$ ipython --no-banner

In [1]: import numpy as np

In [2]: np.set_printoptions(precision=2, suppress=True, linewidth=160, legacy="1.25")

In [3]: m1 = np.load("m.npy")

In [4]: m1
Out[4]: 
array([[ 71,  74,  52,  74,  73,  66,  36,  71,  64,  55,  60,  71],
       [ 74, 100,  59,  80,  76,  69,  48,  83,  72,  63,  69,  72],
       [ 52,  59,  62,  54,  43,  41,  20,  60,  53,  55,  68,  54],
       [ 74,  80,  54,  91,  75,  66,  38,  71,  67,  63,  67,  91],
       [ 73,  76,  43,  75,  87,  77,  42,  76,  56,  47,  47,  68],
       [ 66,  69,  41,  66,  77,  72,  45,  74,  58,  53,  46,  66],
       [ 36,  48,  20,  38,  42,  45,  45,  48,  47,  48,  26,  45],
       [ 71,  83,  60,  71,  76,  74,  48,  92,  67,  68,  69,  77],
       [ 64,  72,  53,  67,  56,  58,  47,  67,  81,  76,  65,  74],
       [ 55,  63,  55,  63,  47,  53,  48,  68,  76,  85,  67,  79],
       [ 60,  69,  68,  67,  47,  46,  26,  69,  65,  67,  81,  74],
       [ 71,  72,  54,  91,  68,  66,  45,  77,  74,  79,  74, 110]])

In [5]: # rank 7

In [6]: T = np.stack([m1, -1 * m1, m1[::-1]])

In [7]: np.round(np.linalg.det(T), 2) + 0
Out[7]: array([0., 0., 0.])

In [8]: T.sum(axis=0)
Out[8]: 
array([[ 71,  72,  54,  91,  68,  66,  45,  77,  74,  79,  74, 110],
       [ 60,  69,  68,  67,  47,  46,  26,  69,  65,  67,  81,  74],
       [ 55,  63,  55,  63,  47,  53,  48,  68,  76,  85,  67,  79],
       [ 64,  72,  53,  67,  56,  58,  47,  67,  81,  76,  65,  74],
       [ 71,  83,  60,  71,  76,  74,  48,  92,  67,  68,  69,  77],
       [ 36,  48,  20,  38,  42,  45,  45,  48,  47,  48,  26,  45],
       [ 66,  69,  41,  66,  77,  72,  45,  74,  58,  53,  46,  66],
       [ 73,  76,  43,  75,  87,  77,  42,  76,  56,  47,  47,  68],
       [ 74,  80,  54,  91,  75,  66,  38,  71,  67,  63,  67,  91],
       [ 52,  59,  62,  54,  43,  41,  20,  60,  53,  55,  68,  54],
       [ 74, 100,  59,  80,  76,  69,  48,  83,  72,  63,  69,  72],
       [ 71,  74,  52,  74,  73,  66,  36,  71,  64,  55,  60,  71]])

In [9]: r0 = np.array([1, -3, -1, 1, -1, 3, -3, 2, -3, -2, -3]) + 0.5

In [10]: arr = np.eye(11) - 2 * np.outer(r0, r0) / (r0 @ r0)

In [11]: arr
Out[11]: 
array([[ 0.91,  0.15,  0.03, -0.09,  0.03, -0.21,  0.15, -0.15,  0.15,  0.09,  0.15],
       [ 0.15,  0.75, -0.05,  0.15, -0.05,  0.34, -0.25,  0.25, -0.25, -0.15, -0.25],
       [ 0.03, -0.05,  0.99,  0.03, -0.01,  0.07, -0.05,  0.05, -0.05, -0.03, -0.05],
       [-0.09,  0.15,  0.03,  0.91,  0.03, -0.21,  0.15, -0.15,  0.15,  0.09,  0.15],
       [ 0.03, -0.05, -0.01,  0.03,  0.99,  0.07, -0.05,  0.05, -0.05, -0.03, -0.05],
       [-0.21,  0.34,  0.07, -0.21,  0.07,  0.52,  0.34, -0.34,  0.34,  0.21,  0.34],
       [ 0.15, -0.25, -0.05,  0.15, -0.05,  0.34,  0.75,  0.25, -0.25, -0.15, -0.25],
       [-0.15,  0.25,  0.05, -0.15,  0.05, -0.34,  0.25,  0.75,  0.25,  0.15,  0.25],
       [ 0.15, -0.25, -0.05,  0.15, -0.05,  0.34, -0.25,  0.25,  0.75, -0.15, -0.25],
       [ 0.09, -0.15, -0.03,  0.09, -0.03,  0.21, -0.15,  0.15, -0.15,  0.91, -0.15],
       [ 0.15, -0.25, -0.05,  0.15, -0.05,  0.34, -0.25,  0.25, -0.25, -0.15,  0.75]])

In [12]: # symmetric, so the eigenvalues are real

In [13]: q, vecs = np.linalg.qr(arr[:, :1])[0], np.linalg.qr(arr[:, 1:])[0]

In [14]: sig = np.linalg.svd(q.T @ vecs, compute_uv=False)

In [15]: sig.round(2) + 0
Out[15]: array([0.])

In [16]: (sig > 0.9).sum()
Out[16]: 0

In [17]: w, vecs = np.linalg.eigh(arr)

In [18]: x = np.array([3, 2, 1, 3, 0, 3, 1, 2, 1, 1, 2])

In [19]: np.round(vecs * np.abs(w) @ vecs.T, 2) + 0
Out[19]: 
array([[1., 0., 0., 0., 0., 0., 0., 0., 0., 0., 0.],
       [0., 1., 0., 0., 0., 0., 0., 0., 0., 0., 0.],
       [0., 0., 1., 0., 0., 0., 0., 0., 0., 0., 0.],
       [0., 0., 0., 1., 0., 0., 0., 0., 0., 0., 0.],
       [0., 0., 0., 0., 1., 0., 0., 0., 0., 0., 0.],
       [0., 0., 0., 0., 0., 1., 0., 0., 0., 0., 0.],
       [0., 0., 0., 0., 0., 0., 1., 0., 0., 0., 0.],
       [0., 0., 0., 0., 0., 0., 0., 1., 0., 0., 0.],
       [0., 0., 0., 0., 0., 0., 0., 0., 1., 0., 0.],
       [0., 0., 0., 0., 0., 0., 0., 0., 0., 1., 0.],
       [0., 0., 0., 0., 0., 0., 0., 0., 0., 0., 1.]])

In [20]: np.abs(arr).sum(axis=1).max(), np.abs(w).max()
Out[20]: (3.0, 1.0)

In [21]: np.round(vecs * np.maximum(w, 0) @ vecs.T, 2) + 0
Out[21]: 
array([[ 0.96,  0.07,  0.01, -0.04,  0.01, -0.1 ,  0.07, -0.07,  0.07,  0.04,  0.07],
       [ 0.07,  0.88, -0.02,  0.07, -0.02,  0.17, -0.12,  0.12, -0.12, -0.07, -0.12],
       [ 0.01, -0.02,  1.  ,  0.01,  0.  ,  0.03, -0.02,  0.02, -0.02, -0.01, -0.02],
       [-0.04,  0.07,  0.01,  0.96,  0.01, -0.1 ,  0.07, -0.07,  0.07,  0.04,  0.07],
       [ 0.01, -0.02,  0.  ,  0.01,  1.  ,  0.03, -0.02,  0.02, -0.02, -0.01, -0.02],
       [-0.1 ,  0.17,  0.03, -0.1 ,  0.03,  0.76,  0.17, -0.17,  0.17,  0.1 ,  0.17],
       [ 0.07, -0.12, -0.02,  0.07, -0.02,  0.17,  0.88,  0.12, -0.12, -0.07, -0.12],
       [-0.07,  0.12,  0.02, -0.07,  0.02, -0.17,  0.12,  0.88,  0.12,  0.07,  0.12],
       [ 0.07, -0.12, -0.02,  0.07, -0.02,  0.17, -0.12,  0.12,  0.88, -0.07, -0.12],
       [ 0.04, -0.07, -0.01,  0.04, -0.01,  0.1 , -0.07,  0.07, -0.07,  0.96, -0.07],
       [ 0.07, -0.12, -0.02,  0.07, -0.02,  0.17, -0.12,  0.12, -0.12, -0.07,  0.88]])

In [22]: r0, v = arr[5], arr[10]

In [23]: r0 @ r0
Out[23]: 1.0

In [24]: round(r0 @ v, 2)
Out[24]: -0.0

In [25]: p = (r0 @ v) / (r0 @ r0) * r0

In [26]: np.linalg.matrix_rank(np.outer(r0, v))
Out[26]: 1

In [27]: p.round(2) + 0
Out[27]: array([0., 0., 0., 0., 0., 0., 0., 0., 0., 0., 0.])

In [28]: np.round((v - p) @ r0, 2)
Out[28]: -0.0

In [29]: v - p
Out[29]: array([ 0.15, -0.25, -0.05,  0.15, -0.05,  0.34, -0.25,  0.25, -0.25, -0.15,  0.75])

In [30]: round(float(np.linalg.norm(arr[2], 1)), 2), round(float(np.linalg.norm(arr[2], np.inf)), 2)
Out[30]: (1.4, 0.99)

In [31]: np.round(np.linalg.norm(arr, 2), 2)
Out[31]: 1.0

In [32]: round(float(arr[2] @ arr[10]), 2)
Out[32]: 0.0

In [33]: np.round(np.linalg.norm(arr) ** 2 / np.linalg.norm(arr, 2) ** 2, 2)
Out[33]: 11.0

In [34]: F = np.array([[5, -1, 0, 0], [5, 3, 0, 0], [0, 0, 5, -1], [0, 0, 5, 3]])

In [35]: x = np.array([-1, -4, -8, -7])

In [36]: (F @ x).argmax()
Out[36]: 0

In [37]: np.sign((F @ x).round(6))
Out[37]: array([-1, -1, -1, -1])

In [38]: np.einsum("ij,j->i", F, x)
Out[38]: array([ -1, -17, -33, -61])

In [39]: r0 = np.array([1, 0, 0, 0])

In [40]: Y = F + np.outer(r0, np.eye(4)[1])

In [41]: np.linalg.matrix_rank(np.linalg.inv(Y) - np.linalg.inv(F), tol=1e-8)
Out[41]: 1

In [42]: np.linalg.matrix_rank(Y - F)
Out[42]: 1

In [43]: X = np.load("x.npy")

In [44]: X
Out[44]: 
array([[ 0,  0,  0,  0,  2,  0,  0,  0,  0],
       [ 0,  0, -3,  0,  0, -2, -1,  0,  0],
       [ 0, -1,  0,  0,  0,  0,  0,  0,  3],
       [ 0,  0,  0, -1,  0,  0,  0,  3,  0]])

In [45]: T = np.stack([X, -1 * X, X[::-1]])

In [46]: np.linalg.norm(T, axis=(1, 2))
Out[46]: array([6.16, 6.16, 6.16])

In [47]: T.shape
Out[47]: (3, 4, 9)

In [48]: T.sum(axis=0)
Out[48]: 
array([[ 0,  0,  0, -1,  0,  0,  0,  3,  0],
       [ 0, -1,  0,  0,  0,  0,  0,  0,  3],
       [ 0,  0, -3,  0,  0, -2, -1,  0,  0],
       [ 0,  0,  0,  0,  2,  0,  0,  0,  0]])

In [49]: (T @ X.T).shape
Out[49]: (3, 4, 4)

In [50]: np.linalg.matrix_rank(T)
Out[50]: array([4, 4, 4])

In [51]: np.einsum("bij,cij->bc", T, T)
Out[51]: 
array([[ 38, -38,   0],
       [-38,  38,   0],
       [  0,   0,  38]])

In [52]: Y = np.array([[3, 3, 1],
    ...:     [2, 0, 3],
    ...:     [3, -3, -1],
    ...:     [3, 2, -2],
    ...:     [-3, -3, 1],
    ...:     [3, -1, -1],
    ...:     [3, 0, 1],
    ...:     [2, 2, -3],
    ...:     [-3, 2, -3]])

In [53]: np.linalg.matrix_rank(np.vstack([X, Y.T]))
Out[53]: 7

In [54]: np.vstack([X, Y.T]).shape
Out[54]: (7, 9)

In [55]: np.einsum("ik,kj->ij", X, Y)
Out[55]: 
array([[ -6,  -6,   2],
       [-18,  11,   4],
       [-11,   6, -12],
       [  3,   4,  -7]])

In [56]: X @ Y
Out[56]: 
array([[ -6,  -6,   2],
       [-18,  11,   4],
       [-11,   6, -12],
       [  3,   4,  -7]])

In [57]: np.linalg.matrix_rank(X @ Y)
Out[57]: 3

In [58]: np.linalg.matrix_rank(X)
Out[58]: 4

In [59]: np.unravel_index(np.abs(X).argmax(), X.shape)
Out[59]: (1, 2)

In [60]: np.diff(X, axis=0)
Out[60]: 
array([[ 0,  0, -3,  0, -2, -2, -1,  0,  0],
       [ 0, -1,  3,  0,  0,  2,  1,  0,  3],
       [ 0,  1,  0, -1,  0,  0,  0,  3, -3]])

In [61]: X - X[0]
Out[61]: 
array([[ 0,  0,  0,  0,  0,  0,  0,  0,  0],
       [ 0,  0, -3,  0, -2, -2, -1,  0,  0],
       [ 0, -1,  0,  0, -2,  0,  0,  0,  3],
       [ 0,  0,  0, -1, -2,  0,  0,  3,  0]])

In [62]: r0 = np.array([2, -1, 8, -9, -3, -1, 4, -4, 9, 1, 4, 1])

In [63]: v = np.array([3, 2, 0, 2, 2, 3, 2, 1])

In [64]: mat = r0[:, None] + v[None, :]

In [65]: mat
Out[65]: 
array([[ 5,  4,  2,  4,  4,  5,  4,  3],
       [ 2,  1, -1,  1,  1,  2,  1,  0],
       [11, 10,  8, 10, 10, 11, 10,  9],
       [-6, -7, -9, -7, -7, -6, -7, -8],
       [ 0, -1, -3, -1, -1,  0, -1, -2],
       [ 2,  1, -1,  1,  1,  2,  1,  0],
       [ 7,  6,  4,  6,  6,  7,  6,  5],
       [-1, -2, -4, -2, -2, -1, -2, -3],
       [12, 11,  9, 11, 11, 12, 11, 10],
       [ 4,  3,  1,  3,  3,  4,  3,  2],
       [ 7,  6,  4,  6,  6,  7,  6,  5],
       [ 4,  3,  1,  3,  3,  4,  3,  2]])

In [66]: # row 5 repeats row 1

In [67]: U, sig, Vh = np.linalg.svd(mat)

In [68]: sig.round(2) + 0
Out[68]: array([54.92,  7.84,  0.  ,  0.  ,  0.  ,  0.  ,  0.  ,  0.  ])

In [69]: Y = U[:, :2] @ np.diag(sig[:2]) @ Vh[:2]

In [70]: round(np.linalg.norm(mat - Y) / np.linalg.norm(mat), 2)
Out[70]: 0.0

In [71]: round(float(np.abs(mat - Y).max()), 2)
Out[71]: 0.0

In [72]: np.linalg.matrix_rank(mat, rtol=0.05)
Out[72]: 2
